$ python -q
>>> import numpy as np
>>> from numpy import linalg as LA
>>> np.set_printoptions(precision=2, suppress=True, linewidth=140, legacy="1.25")
>>> sv = 20 * 0.7 ** np.arange(3)
>>> Q, _ = LA.qr(np.array([[0.1, -0.2, -0.9], [0.2, 1.1, 0.5], [0.1, 0.8, 0.1]]))
>>> rng = np.random.default_rng(102)
>>> X = rng.normal(size=(21, 3)) * sv @ Q
>>> X
array([[-33.67,   0.22,  -5.34],
       [ 12.16, -20.73,   5.44],
       [ -5.5 ,   3.9 , -24.42],
       [-33.01,  37.32, -14.19],
       [ 10.79,  -1.74,   0.04],
       [  0.99,  22.67,   1.98],
       [-20.7 ,  10.58,  -9.53],
       [  8.62,   5.92,  20.8 ],
       [-27.44,  39.56,   7.78],
       [ 27.2 , -25.54, -24.77],
       [-35.03,   3.01,   2.27],
       [ -6.28,   5.23,  -7.88],
       [ -6.37,   4.26,  -0.19],
       [ 15.99, -50.04, -12.72],
       [ -3.08, -17.94,  -0.68],
       [  9.04, -38.93, -22.93],
       [ 11.74, -17.74, -14.14],
       [ 20.07,  -2.8 ,  -0.61],
       [ 23.28, -15.87, -11.36],
       [  0.03, -28.57, -15.8 ],
       [-25.79,  -1.27,  -5.82]])
>>> cov = np.cov(X, rowvar=False)
>>> np.argsort(-X.std(axis=0).round(6), kind="stable")
array([1, 0, 2])
>>> np.polyfit(X[:, 1], X[:, 2], 1)
array([ 0.21, -5.41])
>>> np.corrcoef(X.T)
array([[ 1.  , -0.63, -0.17],
       [-0.63,  1.  ,  0.41],
       [-0.17,  0.41,  1.  ]])
>>> np.round(np.corrcoef(X[:, 1], X[:, 2])[0, 1], 2)
0.41
>>> np.argwhere(np.triu(np.abs(np.corrcoef(X.T)) > 0.8, 1))
array([], shape=(0, 2), dtype=int64)
>>> LA.eigvalsh(cov)[::-1]
array([749.79, 182.16,  92.59])
>>> other = np.c_[X[:, :2] @ np.array([[2, -2], [-3, 0]]), np.array([3, 1, 1, 1, 3, 1, 2, 3, 1, 0, 1, 2, 1, 3, 0, 3, 0, 1, 1, 3, 0])]
>>> other
array([[ -68.02,   67.34,    3.  ],
       [  86.51,  -24.32,    1.  ],
       [ -22.69,   11.  ,    1.  ],
       [-177.97,   66.01,    1.  ],
       [  26.82,  -21.59,    3.  ],
       [ -66.05,   -1.97,    1.  ],
       [ -73.14,   41.41,    2.  ],
       [  -0.51,  -17.24,    3.  ],
       [-173.56,   54.87,    1.  ],
       [ 131.03,  -54.4 ,    0.  ],
       [ -79.07,   70.06,    1.  ],
       [ -28.26,   12.57,    2.  ],
       [ -25.52,   12.75,    1.  ],
       [ 182.11,  -31.99,    3.  ],
       [  47.65,    6.16,    0.  ],
       [ 134.87,  -18.08,    3.  ],
       [  76.71,  -23.48,    0.  ],
       [  48.54,  -40.14,    1.  ],
       [  94.16,  -46.55,    1.  ],
       [  85.75,   -0.05,    3.  ],
       [ -47.79,   51.58,    0.  ]])
>>> LA.matrix_rank(np.c_[X, other])
4
>>> np.round(LA.norm(other - X @ LA.lstsq(X, other)[0], axis=0), 2) + 0
array([0.  , 0.  , 7.49])
>>> hat = X @ LA.solve(X.T @ X, X.T)
>>> LA.matrix_rank(np.eye(21) - hat)
18
>>> np.trace(hat)
3.0
>>> hat @ X[:, 1]
array([  0.22, -20.73,   3.9 ,  37.32,  -1.74,  22.67,  10.58,   5.92,  39.56, -25.54,   3.01,   5.23,   4.26, -50.04, -17.94, -38.93,
       -17.74,  -2.8 , -15.87, -28.57,  -1.27])
>>> np.allclose(hat @ hat, hat)
True
>>> feats = np.array([[3, -2, 1, 4],
...     [0, 0, 0, 0],
...     [3, -2, 1, 4],
...     [3, -2, 1, 4],
...     [-3, 2, -1, -4]])
>>> Uu, sv, VT = LA.svd(feats)
>>> sv.round(2) + 0
array([10.95,  0.  ,  0.  ,  0.  ])
>>> np.argmax(sv[:-1] / (sv[1:] + 1e-6)) + 1
1
>>> other = Uu[:, :1] @ np.diag(sv[:1]) @ VT[:1]
>>> LA.matrix_rank(other)
1
>>> other
array([[ 3., -2.,  1.,  4.],
       [ 0.,  0.,  0.,  0.],
       [ 3., -2.,  1.,  4.],
       [ 3., -2.,  1.,  4.],
       [-3.,  2., -1., -4.]])
>>> other = np.array([[1, 2, 0], [2, 2, 0], [1, 1, 2]])
>>> other[-1] = other[0]
>>> data = other + 0.05 * np.eye(3)
>>> data
array([[1.05, 2.  , 0.  ],
       [2.  , 2.05, 0.  ],
       [1.  , 2.  , 0.05]])
>>> hat = np.triu(np.array([[1, 3, 2], [-1, -1, -2], [0, 0, 1]]), 1) + np.eye(3)
>>> other = hat @ data @ LA.inv(hat)
>>> np.round(np.trace(other), 2), round(float(np.trace(data)), 2)
(3.15, 3.15)
>>> np.round(hat @ data - data @ hat, 2) + 0
array([[  8.,   7.,   2.],
       [ -2., -10.,   0.],
       [  0.,  -3.,   2.]])
>>> other
array([[  9.05, -15.  , -48.  ],
       [  0.  ,  -1.95,  -4.  ],
       [  1.  ,  -1.  ,  -3.95]])
>>> np.round(data @ data, 2) + 0
array([[5.1, 6.2, 0. ],
       [6.2, 8.2, 0. ],
       [5.1, 6.2, 0. ]])
>>> assert data == data.T
Traceback (most recent call last):
  File "<python-input-41>", line 1, in <module>
    assert data == data.T
           ^^^^^^^^^^^^^^
ValueError: The truth value of an array with more than one element is ambiguous. Use a.any() or a.all()
>>> round(np.trace(data), 2)
3.15
>>> np.allclose(data @ data.T, data.T @ data)
False
>>> np.round(np.abs(LA.eigvals(data)).max(), 2)
3.61
>>> W0 = np.load("mat.npy")
>>> W0
array([[0, 0, 0],
       [1, 0, 0],
       [0, 0, 1]])
>>> # 2 groups of indices that never mix
>>> def softmax(z):
...     e = np.exp(z - z.max(axis=-1, keepdims=True))
...     return e / e.sum(axis=-1, keepdims=True)
... 
>>> softmax(W0[0] + 5)
array([0.33, 0.33, 0.33])
>>> scores = W0 @ W0.T / np.sqrt(3)
>>> softmax(scores).round(6).argmax(axis=1)
array([0, 1, 2])
>>> M = np.load("sample11.npy")
>>> M
array([[ 2,  1, -4, -1,  2],
       [-2, -1,  4,  2,  1],
       [ 0,  0,  0,  2,  2]])
>>> cov = M.T @ M
>>> (M @ M.T).shape
(3, 3)
>>> np.diag(cov)
array([ 8,  2, 32,  9,  9])
>>> np.trace(cov), (M ** 2).sum()
(60, 60)
>>> np.round(LA.eigvalsh(cov)[::-1], 2) + 0
array([47.21, 12.21,  0.58,  0.  ,  0.  ])
>>> np.allclose(cov, cov.T)
True
>>> cov
array([[  8,   4, -16,  -6,   2],
       [  4,   2,  -8,  -3,   1],
       [-16,  -8,  32,  12,  -4],
       [ -6,  -3,  12,   9,   4],
       [  2,   1,  -4,   4,   9]])
>>> Uu, sv, VT = LA.svd(cov)
>>> sv.round(2) + 0
array([47.21, 12.21,  0.58,  0.  ,  0.  ])
>>> other = Uu[:, :3] @ np.diag(sv[:3]) @ VT[:3]
>>> round(LA.norm(cov - other) / LA.norm(cov), 2)
0.0
>>> LA.matrix_rank(other)
3
>>> other
array([[  8.,   4., -16.,  -6.,   2.],
       [  4.,   2.,  -8.,  -3.,   1.],
       [-16.,  -8.,  32.,  12.,  -4.],
       [ -6.,  -3.,  12.,   9.,   4.],
       [  2.,   1.,  -4.,   4.,   9.]])
>>> np.round(np.abs(cov - other).max(), 2)
0.0
>>> A = np.load("run19.npy")
>>> A
array([[1, 2, 1, 0],
       [0, 1, 0, 0],
       [0, 1, 0, 0],
       [2, 1, 2, 1]])
>>> other = np.array([[-8, 0, 3], [-5, 1, 0]])
>>> basis = np.kron(other, A)
>>> basis.shape
(8, 12)
>>> basis
array([[ -8, -16,  -8,   0,   0,   0,   0,   0,   3,   6,   3,   0],
       [  0,  -8,   0,   0,   0,   0,   0,   0,   0,   3,   0,   0],
       [  0,  -8,   0,   0,   0,   0,   0,   0,   0,   3,   0,   0],
       [-16,  -8, -16,  -8,   0,   0,   0,   0,   6,   3,   6,   3],
       [ -5, -10,  -5,   0,   1,   2,   1,   0,   0,   0,   0,   0],
       [  0,  -5,   0,   0,   0,   1,   0,   0,   0,   0,   0,   0],
       [  0,  -5,   0,   0,   0,   1,   0,   0,   0,   0,   0,   0],
       [-10,  -5, -10,  -5,   2,   1,   2,   1,   0,   0,   0,   0]])
>>> np.round(LA.norm(basis, 2), 2), np.round(LA.norm(other, 2) * LA.norm(A, 2), 2)
(37.85, 37.85)
>>> other = np.array([[1, 1, -3],
...     [2, 1, 0],
...     [2, -3, -1],
...     [-2, -1, 0],
...     [-3, -3, 2],
...     [3, -1, 3],
...     [2, -1, 2],
...     [3, 3, 1],
...     [-1, -3, -1],
...     [-1, 0, 0],
...     [1, 3, -2],
...     [2, -1, 1]])
>>> np.einsum("ij->j", basis)
array([-39, -65, -39, -13,   3,   5,   3,   1,   9,  15,   9,   3])
>>> LA.matrix_rank(np.vstack([basis, other.T]))
9
>>> np.vstack([basis, other.T]).shape
(11, 12)
>>> LA.matrix_rank(basis @ other)
3
>>> other.T @ basis.T
array([[-62, -19, -19, -45, -30,  -7,  -7, -26],
       [  0,  -8,  -8,  29,  -6,  -6,  -6,  14],
       [ 23,   0,   0,  49,  30,   3,   3,  52]])
